In [1]: import numpy as np

In [2]: np.set_printoptions(suppress=True, linewidth=120)

In [3]: rd = lambda a: np.round(a, 2) + 0

In [4]: A = np.array([[1, 0, 1], [1, 1, 0], [0, 1, 1]])

In [5]: hat = np.triu(np.array([[-1, -3, 1], [-2, 2, 1], [-1, -2, 0]]), 1) + np.eye(3)

In [6]: A2 = hat @ A @ np.linalg.inv(hat)

In [7]: hat @ A - A @ hat
Out[7]: 
array([[-3.,  1.,  0.],
       [ 0.,  4., -1.],
       [ 0.,  0., -1.]])

In [8]: np.linalg.matrix_rank(A2)
Out[8]: np.int64(3)

In [9]: A2 = np.linalg.inv(A)

In [10]: rd(np.linalg.det(A) * A2)
Out[10]: 
array([[ 1.,  1., -1.],
       [-1.,  1.,  1.],
       [ 1., -1.,  1.]])

In [11]: rd(np.linalg.cond(A))
Out[11]: np.float64(2.0)

In [12]: A2 = np.array([[1, 2, 2], [1, 1, 2], [2, 0, 2]])

In [13]: np.vstack([A, A2.T]).shape
Out[13]: (6, 3)

In [14]: np.linalg.matrix_rank(np.vstack([A, A2.T]))
Out[14]: np.int64(3)

In [15]: np.einsum("ij->j", A)
Out[15]: array([2, 2, 2])

In [16]: A @ A2
Out[16]: 
array([[3, 2, 4],
       [2, 3, 4],
       [3, 1, 4]])

In [17]: np.einsum("ik,kj->ij", A, A2)
Out[17]: 
array([[3, 2, 4],
       [2, 3, 4],
       [3, 1, 4]])

In [18]: M = np.load("m.npy")

In [19]: M
Out[19]: 
array([[-4, -6],
       [ 0,  0],
       [-6, -9]])

In [20]: np.linalg.matrix_rank(M, rtol=0.1)
Out[20]: np.int64(1)

In [21]: rng = np.random.default_rng(25)

In [22]: A2 = M + rng.integers(-2, 3, (3, 1)) @ rng.integers(-2, 3, (1, 2))

In [23]: A2
Out[23]: 
array([[ -4,  -6],
       [  4,   2],
       [-10, -11]])

In [24]: A2 - M
Out[24]: 
array([[ 0,  0],
       [ 4,  2],
       [-4, -2]])

In [25]: np.linalg.matrix_rank(A2 - M, tol=1e-8)
Out[25]: np.int64(1)

In [26]: A2 = M[0, 0] * M[1:] - np.outer(M[1:, 0], M[0])

In [27]: A2
Out[27]: 
array([[0, 0],
       [0, 0]])

In [28]: np.flatnonzero(~A2.round(6).any(axis=1))
Out[28]: array([0, 1])

In [29]: left, sigma, vt = np.linalg.svd(M)

In [30]: vecs = vt[:(sigma > 1e-8).sum()]

In [31]: x0 = M[0] + 4 * M[2] + rng.integers(2) * np.eye(2)[1]

In [32]: x0
Out[32]: array([-28., -42.])

In [33]: rd(np.linalg.norm(x0 - vecs.T @ vecs @ x0))
Out[33]: np.float64(0.0)

In [34]: np.linalg.matrix_rank(np.vstack([M, x0]))
Out[34]: np.int64(1)

In [35]: rd(vecs.T @ vecs)
Out[35]: 
array([[0.31, 0.46],
       [0.46, 0.69]])

In [36]: rd(np.diag(vecs.T @ vecs))
Out[36]: array([0.31, 0.69])

In [37]: x0 = np.array([-1, 5])

In [38]: h1 = np.maximum(M @ x0, 0)

In [39]: M.T @ h1
Out[39]: array([0, 0])

In [40]: E = np.array([[-2.7, 0.1, 0.3], [-0.4, 0.0, 0.7], [-0.2, 1.7, -1.0]])

In [41]: E[:, 1] *= 10

In [42]: E
Out[42]: 
array([[-2.7,  1. ,  0.3],
       [-0.4,  0. ,  0.7],
       [-0.2, 17. , -1. ]])

In [43]: O, Rm = np.linalg.qr(E)

In [44]: rd(O @ Rm)
Out[44]: 
array([[-2.7,  1. ,  0.3],
       [-0.4,  0. ,  0.7],
       [-0.2, 17. , -1. ]])

In [45]: rd(np.abs(np.diag(Rm)))
Out[45]: array([ 2.74, 16.88,  0.64])

In [46]: rd(O)
Out[46]: 
array([[-0.99, -0.07, -0.15],
       [-0.15, -0.02,  0.99],
       [-0.07,  1.  ,  0.01]])

In [47]: ev, vecs = np.linalg.eig(E)

In [48]: rd(np.prod(ev))
Out[48]: np.float64(29.55)

In [49]: rd(np.sort(np.linalg.eigvals(np.linalg.inv(E))))
Out[49]: array([-0.4 , -0.25,  0.35])

In [50]: def softmax(z):
    ...:     e = np.exp(z - z.max(axis=-1, keepdims=True))
    ...:     return e / e.sum(axis=-1, keepdims=True)
    ...: 

In [51]: rd(softmax(E[1] + 2))
Out[51]: array([0.18, 0.27, 0.55])

In [52]: rd(softmax(E).sum(axis=1))
Out[52]: array([1., 1., 1.])

In [53]: rd(softmax(10 * E[1]))
Out[53]: array([0., 0., 1.])

In [54]: rd(softmax(E[1]))
Out[54]: array([0.18, 0.27, 0.55])

In [55]: att = E @ E.T / np.sqrt(3)

In [56]: softmax(att).round(6).argmax(axis=1)
Out[56]: array([2, 0, 2])

In [57]: rd(softmax(att)[1] @ E)
Out[57]: array([-1.5 ,  3.28,  0.22])
